$ ipython --no-banner

In [1]: import numpy as np

In [2]: np.set_printoptions(precision=2, suppress=True, linewidth=120)

In [3]: rng = np.random.default_rng(7896)

In [4]: E = np.eye(11, dtype=int)[rng.permutation(11)]

In [5]: print(E)
[[0 0 0 0 0 0 0 0 0 1 0]
 [0 1 0 0 0 0 0 0 0 0 0]
 [0 0 0 0 0 0 0 1 0 0 0]
 [0 0 0 1 0 0 0 0 0 0 0]
 [0 0 1 0 0 0 0 0 0 0 0]
 [0 0 0 0 0 0 1 0 0 0 0]
 [0 0 0 0 0 0 0 0 0 0 1]
 [1 0 0 0 0 0 0 0 0 0 0]
 [0 0 0 0 1 0 0 0 0 0 0]
 [0 0 0 0 0 1 0 0 0 0 0]
 [0 0 0 0 0 0 0 0 1 0 0]]

In [6]: x = np.array([2, 2, 2, 2, 2, 1, 0, 1, 2, 0, 1])

In [7]: target = E @ x

In [8]: beta, lr = np.zeros(11), 1 / np.linalg.norm(E, 2) ** 2

In [9]: for i in range(40):
   ...:     beta -= lr * E.T @ (E @ beta - target)
   ...:     if i % 10 == 0: print(i, round(np.linalg.norm(E @ beta - target), 2))
   ...: 
0 0.0
10 0.0
20 0.0
30 0.0

In [10]: print(np.round(np.linalg.cond(E), 2))
1.0

In [11]: other = E + rng.integers(-2, 3, (11, 1)) @ rng.integers(-2, 3, (1, 11))

In [12]: print(other)
[[-2 -2 -4 -4  0  0 -4 -4  0  1  0]
 [ 1  2  2  2  0  0  2  2  0  0  0]
 [ 2  2  4  4  0  0  4  5  0  0  0]
 [-1 -1 -2 -1  0  0 -2 -2  0  0  0]
 [ 0  0  1  0  0  0  0  0  0  0  0]
 [ 2  2  4  4  0  0  5  4  0  0  0]
 [ 1  1  2  2  0  0  2  2  0  0  1]
 [-1 -2 -4 -4  0  0 -4 -4  0  0  0]
 [ 0  0  0  0  1  0  0  0  0  0  0]
 [-2 -2 -4 -4  0  1 -4 -4  0  0  0]
 [-2 -2 -4 -4  0  0 -4 -4  1  0  0]]

In [13]: print(np.linalg.matrix_rank(other - E, tol=1e-8))
1

In [14]: print(np.linalg.matrix_power(E, 2))
[[0 0 0 0 0 1 0 0 0 0 0]
 [0 1 0 0 0 0 0 0 0 0 0]
 [1 0 0 0 0 0 0 0 0 0 0]
 [0 0 0 1 0 0 0 0 0 0 0]
 [0 0 0 0 0 0 0 1 0 0 0]
 [0 0 0 0 0 0 0 0 0 0 1]
 [0 0 0 0 0 0 0 0 1 0 0]
 [0 0 0 0 0 0 0 0 0 1 0]
 [0 0 1 0 0 0 0 0 0 0 0]
 [0 0 0 0 0 0 1 0 0 0 0]
 [0 0 0 0 1 0 0 0 0 0 0]]

In [15]: print(E.sum(axis=1))
[1 1 1 1 1 1 1 1 1 1 1]

In [16]: pr = np.eye(11)[0]

In [17]: for _ in range(6):
    ...:     pr = pr @ E
    ...:     print(pr.round(2))
    ...: 
[0. 0. 0. 0. 0. 0. 0. 0. 0. 1. 0.]
[0. 0. 0. 0. 0. 1. 0. 0. 0. 0. 0.]
[0. 0. 0. 0. 0. 0. 1. 0. 0. 0. 0.]
[0. 0. 0. 0. 0. 0. 0. 0. 0. 0. 1.]
[0. 0. 0. 0. 0. 0. 0. 0. 1. 0. 0.]
[0. 0. 0. 0. 1. 0. 0. 0. 0. 0. 0.]

In [18]: O, R = np.linalg.qr(E)

In [19]: print(np.trace(O @ O.T))
11.0

In [20]: print(R)
[[-1.  0.  0.  0.  0.  0.  0.  0.  0.  0.  0.]
 [ 0.  1.  0.  0.  0.  0.  0.  0.  0.  0.  0.]
 [ 0.  0. -1.  0.  0.  0.  0.  0.  0.  0.  0.]
 [ 0.  0.  0.  1.  0.  0.  0.  0.  0.  0.  0.]
 [ 0.  0.  0.  0. -1.  0.  0.  0.  0.  0.  0.]
 [ 0.  0.  0.  0.  0. -1.  0.  0.  0.  0.  0.]
 [ 0.  0.  0.  0.  0.  0. -1.  0.  0.  0.  0.]
 [ 0.  0.  0.  0.  0.  0.  0. -1.  0.  0.  0.]
 [ 0.  0.  0.  0.  0.  0.  0.  0. -1.  0.  0.]
 [ 0.  0.  0.  0.  0.  0.  0.  0.  0. -1.  0.]
 [ 0.  0.  0.  0.  0.  0.  0.  0.  0.  0.  1.]]

In [21]: print(abs(R[0, 0]), round(float(np.linalg.norm(E[:, 0])), 2))
1.0 1.0

In [22]: print(O.shape, R.shape)
(11, 11) (11, 11)

In [23]: print(np.allclose(R.T @ R, E.T @ E))
True

In [24]: print(O.T @ O)
[[1. 0. 0. 0. 0. 0. 0. 0. 0. 0. 0.]
 [0. 1. 0. 0. 0. 0. 0. 0. 0. 0. 0.]
 [0. 0. 1. 0. 0. 0. 0. 0. 0. 0. 0.]
 [0. 0. 0. 1. 0. 0. 0. 0. 0. 0. 0.]
 [0. 0. 0. 0. 1. 0. 0. 0. 0. 0. 0.]
 [0. 0. 0. 0. 0. 1. 0. 0. 0. 0. 0.]
 [0. 0. 0. 0. 0. 0. 1. 0. 0. 0. 0.]
 [0. 0. 0. 0. 0. 0. 0. 1. 0. 0. 0.]
 [0. 0. 0. 0. 0. 0. 0. 0. 1. 0. 0.]
 [0. 0. 0. 0. 0. 0. 0. 0. 0. 1. 0.]
 [0. 0. 0. 0. 0. 0. 0. 0. 0. 0. 1.]]

In [25]: print(np.linalg.norm(R, axis=0))
[1. 1. 1. 1. 1. 1. 1. 1. 1. 1. 1.]

In [26]: print(R[:, 6] @ R[:, 7])
0.0

In [27]: m1 = np.loadtxt("dump.csv", delimiter=",")

In [28]: print(m1)
[[-2.86  2.6  -1.07 -0.29  2.26 -0.62  0.57 -0.97  1.44]
 [-0.29 -0.02  0.1   1.19 -1.09  0.27 -0.72  4.61 -0.68]
 [-0.9   1.05 -0.5  -1.06  1.77 -0.46  0.8  -4.06  1.11]
 [-3.08  2.62 -1.03  0.44  1.61 -0.46  0.12  1.87  1.04]
 [ 1.81 -1.35  0.46 -1.08 -0.06  0.05  0.45 -4.28 -0.05]
 [ 0.73 -0.37  0.06 -1.19  0.79 -0.19  0.67 -4.64  0.49]
 [-2.18  2.1  -0.9  -0.7   2.24 -0.6   0.74 -2.58  1.42]
 [-0.72  0.9  -0.45 -1.09  1.68 -0.44  0.8  -4.19  1.06]
 [-3.14  2.74 -1.09  0.19  1.92 -0.54  0.29  0.92  1.23]
 [ 0.82 -0.45  0.09 -1.19  0.73 -0.17  0.65 -4.64  0.45]
 [-2.98  2.68 -1.1  -0.17  2.21 -0.61  0.5  -0.5   1.41]
 [ 0.58 -0.23  0.01 -1.19  0.9  -0.22  0.69 -4.64  0.56]
 [ 2.82 -2.57  1.07  0.33 -2.27  0.62 -0.58  1.11 -1.45]
 [-1.25  0.84 -0.25  1.16 -0.41  0.08 -0.58  4.56 -0.24]
 [ 3.11 -2.67  1.05 -0.37 -1.72  0.49 -0.18 -1.59 -1.1 ]]

In [29]: x = np.array([1, -1, -2, 0, 0, -1, -1, 0, 1])

In [30]: h1 = np.maximum(m1 @ x, 0)

In [31]: print(np.flatnonzero(h1 > 1e-9))
[ 4  5  9 11 12 14]

In [32]: W1 = np.array([[0, 0],
    ...:     [2, 2],
    ...:     [1, 1],
    ...:     [-2, 2],
    ...:     [-2, -3],
    ...:     [0, 3],
    ...:     [0, 1],
    ...:     [-1, 1],
    ...:     [1, 1]])

In [33]: beta = np.array([5, 7])

In [34]: act = np.maximum(m1 @ W1 + beta, 0)

In [35]: print(np.linalg.matrix_rank(act))
2

In [36]: cent = np.array([[5, 3], [-4, -4]])

In [37]: print((act @ cent).round(6).argmax(axis=1))
[0 0 0 0 0 0 0 0 0 0 0 0 0 0 0]

In [38]: print(W1 @ cent)
[[  0   0]
 [  2  -2]
 [  1  -1]
 [-18 -14]
 [  2   6]
 [-12 -12]
 [ -4  -4]
 [ -9  -7]
 [  1  -1]]
